$ python3 -q
>>> import numpy as np
>>> np.set_printoptions(suppress=True, linewidth=140)
>>> data = np.load("out2.npy")
>>> data
array([[  0,  -4,   2,   1,   6,  -6,   2],
       [  4,   0,   9, -10,   0,   2,  -3],
       [ -2,  -9,   0,   3,   7,   3,   3],
       [ -1,  10,  -3,   0,   4,   8,   3],
       [ -6,   0,  -7,  -4,   0,  -6,  -1],
       [  6,  -2,  -3,  -8,   6,   0,   2],
       [ -2,   3,  -3,  -3,   1,  -2,   0]])
>>> Uu, sv, Vt = np.linalg.svd(data, full_matrices=False)
>>> sv.round(2) + 0
array([16.52, 16.52, 13.67, 13.67,  6.1 ,  6.1 ,  0.  ])
>>> K = np.array([[3, -1, 3, -1, 3, -1],
...     [0, 1, 0, 1, 0, 1],
...     [-1, 2, -1, 2, -1, 2],
...     [3, -1, 3, -1, 3, -1],
...     [0, 1, 0, 1, 0, 1],
...     [-1, 2, -1, 2, -1, 2]])
>>> Uu, sv, Vt = np.linalg.svd(K)
>>> vecs = Vt[:(sv > 1e-8).sum()]
>>> rng = np.random.default_rng(150210)
>>> x0 = K[2] + -3 * K[3] + rng.integers(2) * np.eye(6)[3]
>>> x0
array([-10.,   5., -10.,   5., -10.,   5.])
>>> np.linalg.matrix_rank(np.vstack([K, x0]))
np.int64(2)
>>> round(np.linalg.norm(x0 - vecs.T @ vecs @ x0), 2)
np.float64(0.0)
>>> np.round(np.diag(vecs.T @ vecs), 2)
array([0.33, 0.33, 0.33, 0.33, 0.33, 0.33])
>>> np.argsort(-np.linalg.norm(K, axis=0).round(6), kind="stable")[:3]
array([0, 2, 4])
>>> [round(float(x), 2) for x in np.linalg.svd(K, compute_uv=False)[:3]]
[8.96, 3.96, 0.0]
>>> np.linalg.matrix_rank(K, rtol=0.1)
np.int64(2)
>>> np.linalg.cond(K) > 100
np.True_
>>> M = np.loadtxt("w.csv", delimiter=",")
>>> M
array([[ 3.04,  3.02,  5.03,  7.  ,  2.99, -0.05,  7.98,  2.04,  2.98],
       [ 2.96,  3.  ,  4.93,  6.96,  2.99, -0.01,  8.03,  1.99,  3.01],
       [ 3.09,  2.92,  5.03,  6.97,  3.05, -0.04,  7.94,  2.02,  3.06],
       [ 2.94,  2.94,  4.92,  6.98,  3.06,  0.05,  8.09,  2.  ,  2.98],
       [ 3.02,  2.94,  4.98,  6.98,  2.98, -0.04,  7.91,  1.96,  2.96],
       [ 2.93,  3.01,  4.87,  7.03,  2.97,  0.06,  8.03,  1.97,  3.  ],
       [ 2.9 ,  3.04,  4.96,  7.03,  2.93,  0.04,  7.99,  2.06,  3.03],
       [ 3.14,  3.03,  5.05,  6.95,  2.95,  0.07,  8.04,  2.  ,  3.11],
       [ 3.05,  2.95,  5.08,  6.96,  3.07, -0.04,  8.11,  1.9 ,  3.02],
       [ 3.03,  3.01,  5.03,  6.91,  2.93, -0.03,  8.  ,  1.99,  3.01],
       [ 2.96,  3.02,  5.05,  6.99,  2.95,  0.01,  8.  ,  1.93,  2.99],
       [ 2.99,  3.  ,  5.03,  6.95,  3.11, -0.02,  8.  ,  1.97,  3.04],
       [ 3.03,  3.05,  4.94,  6.93,  3.05,  0.06,  8.05,  1.94,  2.92],
       [ 7.06,  7.  ,  3.91,  3.97,  6.08,  3.95,  4.9 , -0.04,  3.05],
       [ 7.01,  7.1 ,  3.97,  4.  ,  6.03,  4.03,  5.04, -0.07,  2.99],
       [ 6.95,  7.01,  4.12,  4.07,  5.95,  3.98,  5.1 , -0.07,  3.07],
       [ 7.01,  7.07,  4.04,  4.02,  5.96,  4.03,  5.1 , -0.06,  3.02],
       [ 6.96,  7.  ,  4.05,  3.98,  5.98,  4.  ,  5.03, -0.01,  2.98],
       [ 6.92,  7.04,  4.02,  3.97,  5.95,  4.04,  4.96,  0.  ,  3.01],
       [ 7.05,  7.02,  4.03,  4.04,  6.  ,  3.95,  5.04,  0.02,  2.94],
       [ 7.03,  6.97,  4.01,  4.01,  5.9 ,  4.01,  5.01,  0.04,  3.03],
       [ 7.04,  6.98,  3.97,  3.87,  5.98,  3.95,  5.01,  0.05,  2.97],
       [ 6.98,  7.02,  4.11,  4.04,  5.99,  4.  ,  4.99, -0.06,  2.94],
       [ 6.96,  6.95,  4.14,  4.07,  6.08,  4.13,  5.04,  0.09,  3.01],
       [ 7.01,  7.02,  4.01,  3.96,  6.03,  3.88,  5.02, -0.01,  3.07],
       [ 7.04,  7.02,  4.02,  4.06,  6.01,  4.03,  5.13,  0.03,  2.98],
       [ 0.98,  9.07,  2.99,  2.99,  5.06,  6.01,  1.02, -0.08,  5.96],
       [ 0.99,  9.04,  2.93,  3.01,  5.03,  5.94,  0.96, -0.08,  6.04],
       [ 1.  ,  8.98,  3.02,  2.92,  4.95,  6.02,  0.98,  0.06,  5.96],
       [ 0.97,  8.98,  2.97,  2.95,  4.97,  6.05,  1.01,  0.09,  6.06],
       [ 1.  ,  8.99,  3.1 ,  3.06,  5.01,  5.95,  0.92, -0.05,  6.02],
       [ 1.01,  8.99,  3.03,  2.98,  5.03,  5.93,  1.  , -0.02,  6.  ],
       [ 1.01,  9.03,  3.03,  3.02,  5.  ,  5.99,  0.98,  0.06,  5.94],
       [ 1.09,  9.01,  2.98,  2.95,  5.03,  6.05,  1.04, -0.01,  5.92],
       [ 0.89,  8.94,  2.96,  3.02,  4.94,  6.05,  0.97, -0.09,  5.99],
       [ 0.99,  9.  ,  2.99,  3.05,  5.06,  5.99,  1.02, -0.03,  5.99],
       [ 1.03,  9.09,  2.9 ,  3.  ,  5.05,  5.98,  1.11,  0.03,  6.03],
       [ 0.93,  8.9 ,  3.  ,  3.06,  5.01,  6.03,  0.88, -0.04,  5.98],
       [ 1.  ,  9.01,  2.97,  3.01,  5.02,  6.02,  1.02,  0.07,  5.92]])
>>> hat = M @ np.linalg.solve(M.T @ M, M.T)
>>> round(float(np.trace(hat)), 2)
9.0
>>> Ac = (M - M.mean(axis=0)) / M.std(axis=0)
>>> np.argwhere(np.abs(Ac) > 2)
array([], shape=(0, 2), dtype=int64)
>>> np.round(Ac.std(axis=0), 2)
array([1., 1., 1., 1., 1., 1., 1., 1., 1.])
>>> coef = np.linalg.lstsq(np.delete(Ac, 3, axis=1), Ac[:, 3])[0]
>>> coef.round(2) + 0
array([-0.31, -0.39,  0.1 ,  0.  , -0.1 ,  0.46, -0.05, -0.09])
>>> np.abs(coef).argmax()
np.int64(5)
>>> Ac = M - M.mean(axis=0)
>>> vecs = np.linalg.svd(Ac)[2][:3]
>>> B = Ac - Ac @ vecs.T @ vecs
>>> np.linalg.norm(B, axis=1).round(6).argmax()
np.int64(23)
>>> np.round(B.std(axis=0), 2)
array([0.02, 0.03, 0.05, 0.04, 0.04, 0.04, 0.02, 0.05, 0.04])
>>> dist = np.linalg.norm(M[:, None] - M[None], axis=-1)
>>> (dist + 1e9 * np.eye(39)).round(6).argmin(axis=1)
array([ 9,  5,  0,  1,  0,  1,  5,  9, 11,  0,  9,  2,  1, 24, 16, 16, 14, 18, 17, 25, 17, 17, 17, 25, 17, 19, 35, 35, 32, 28, 31, 35, 38,
       38, 37, 31, 35, 34, 32])
>>> np.unravel_index(dist.round(6).argmax(), dist.shape)
(np.int64(8), np.int64(27))
>>> mat = np.loadtxt("data.csv", delimiter=",")
>>> mat
array([[ 1.,  5., -4., -1.,  2., -2., -1.],
       [ 0., -1.,  4., -3., -3.,  0.,  2.],
       [ 0.,  0., -3., -1.,  3., -1., -5.],
       [ 0.,  0.,  0.,  0.,  0.,  3.,  5.],
       [ 0.,  0.,  0.,  0.,  4., -4., -2.],
       [ 0.,  0.,  0.,  0.,  0., -1.,  5.],
       [ 0.,  0.,  0.,  0.,  0.,  0., -5.]])
>>> f = np.array([1, 3])
>>> np.correlate(mat[2], mat[5], "full")
array([  0.,   0., -15.,  -2.,  16.,  -8., -24.,   5.,   0.,   0.,   0.,   0.,   0.])
>>> np.cross(mat[2, :3], mat[5, :3])
array([ 0., -0.,  0.])
>>> np.round(np.linalg.norm(mat, 2) / np.linalg.norm(mat), 2)
np.float64(0.76)
>>> np.argsort(-np.linalg.norm(mat, axis=0).round(6), kind="stable")[:3]
array([6, 2, 4])
>>> round(np.trace(np.linalg.pinv(mat) @ mat), 2)
np.float64(6.0)
>>> np.linalg.lstsq(mat[:-1].T, mat[-1])[2]
np.int32(6)
>>> np.round(mat @ np.linalg.pinv(mat) @ mat, 2) + 0
array([[ 1.,  5., -4., -1.,  2., -2., -1.],
       [ 0., -1.,  4., -3., -3.,  0.,  2.],
       [ 0.,  0., -3., -1.,  3., -1., -5.],
       [ 0.,  0.,  0.,  0.,  0.,  3.,  5.],
       [ 0.,  0.,  0.,  0.,  4., -4., -2.],
       [ 0.,  0.,  0.,  0.,  0., -1.,  5.],
       [ 0.,  0.,  0.,  0.,  0.,  0., -5.]])
>>> np.abs(np.diag(np.linalg.qr(mat)[1])) > 1e-9
array([ True,  True,  True, False,  True,  True,  True])
>>> feats = np.load("mat.npy")
>>> feats
array([[ 1, -1, -1,  1, -1,  1,  1, -1],
       [ 1,  1, -1, -1, -1, -1,  1,  1],
       [ 1,  1,  1,  1,  1,  1,  1,  1],
       [ 1, -1, -1,  1,  1, -1, -1,  1],
       [ 1,  1, -1, -1,  1,  1, -1, -1]])
>>> t = np.radians(90)
>>> R = np.eye(8)
>>> R[7, 7] = R[0, 0] = np.cos(t)
>>> R[7, 0], R[0, 7] = -np.sin(t), np.sin(t)
>>> R.round(2) + 0
array([[ 0.,  0.,  0.,  0.,  0.,  0.,  0.,  1.],
       [ 0.,  1.,  0.,  0.,  0.,  0.,  0.,  0.],
       [ 0.,  0.,  1.,  0.,  0.,  0.,  0.,  0.],
       [ 0.,  0.,  0.,  1.,  0.,  0.,  0.,  0.],
       [ 0.,  0.,  0.,  0.,  1.,  0.,  0.,  0.],
       [ 0.,  0.,  0.,  0.,  0.,  1.,  0.,  0.],
       [ 0.,  0.,  0.,  0.,  0.,  0.,  1.,  0.],
       [-1.,  0.,  0.,  0.,  0.,  0.,  0.,  0.]])
>>> B = feats @ R.T
>>> np.abs(B - feats).max(axis=0)
array([2., 0., 0., 0., 0., 0., 0., 2.])
>>> np.round(np.linalg.svd(feats, compute_uv=False), 2), np.round(np.linalg.svd(B, compute_uv=False), 2)
(array([2.83, 2.83, 2.83, 2.83, 2.83]), array([2.83, 2.83, 2.83, 2.83, 2.83]))
>>> B.round(2)
array([[-1., -1., -1.,  1., -1.,  1.,  1., -1.],
       [ 1.,  1., -1., -1., -1., -1.,  1., -1.],
       [ 1.,  1.,  1.,  1.,  1.,  1.,  1., -1.],
       [ 1., -1., -1.,  1.,  1., -1., -1., -1.],
       [-1.,  1., -1., -1.,  1.,  1., -1., -1.]])
>>> X = np.load("x.npy")
>>> X.round(2)
array([[-1.3 ,  0.31, -2.68],
       [-2.12,  1.9 , -0.94],
       [-2.1 ,  1.75, -1.24],
       [-1.94,  2.25,  0.4 ],
       [ 0.82, -1.8 , -2.26],
       [-2.11,  1.81, -1.14],
       [-1.02,  1.93,  2.05],
       [ 1.71, -2.25, -1.  ],
       [ 0.83, -1.81, -2.25],
       [ 0.84,  0.27,  2.87],
       [-1.74,  0.96, -2.24],
       [ 0.41, -1.49, -2.57],
       [ 2.13, -1.97,  0.77],
       [ 1.95, -1.35,  1.84],
       [-1.02, -0.05, -2.82],
       [ 1.57, -2.21, -1.28],
       [-2.11,  1.81, -1.13],
       [ 0.17, -1.28, -2.71],
       [ 0.68, -1.7 , -2.38],
       [-1.8 ,  2.26,  0.79],
       [ 0.11,  1.02,  2.82],
       [-1.94,  1.32, -1.87],
       [ 2.1 , -2.12,  0.34],
       [ 0.78,  0.33,  2.88],
       [-0.26,  1.36,  2.66],
       [ 1.35, -0.37,  2.66],
       [ 1.94, -1.33,  1.86],
       [ 0.88,  0.22,  2.86],
       [-1.77,  1.01, -2.2 ],
       [-2.11,  2.09, -0.42],
       [ 2.08, -2.16,  0.18],
       [-1.45,  2.16,  1.49],
       [ 0.09, -1.21, -2.74],
       [ 1.97, -1.39,  1.78],
       [ 0.46, -1.53, -2.54],
       [ 2.12, -1.89,  0.97],
       [-1.86,  1.17, -2.04],
       [ 1.09, -0.03,  2.8 ],
       [-2.13,  1.96, -0.8 ],
       [ 0.46,  0.68,  2.89],
       [-2.09,  1.72, -1.3 ],
       [-0.85, -0.25, -2.87]])
>>> # rows and columns are dependent
>>> T = np.stack([X, -2 * X, X[::-1]])
>>> T.shape
(3, 42, 3)
>>> (T @ X.T).shape
(3, 42, 42)
>>> np.round(np.linalg.norm(T, axis=(1, 2)), 2)
array([19.44, 38.88, 19.44])
>>> np.round(np.einsum("bij,cij->bc", T, T), 2)
array([[ 378.  , -756.  ,  -65.19],
       [-756.  , 1512.  ,  130.39],
       [ -65.19,  130.39,  378.  ]])
>>> np.linalg.matrix_rank(T)
array([2, 2, 2])
>>> np.linalg.matrix_rank(T.reshape(3, -1))
np.int64(2)
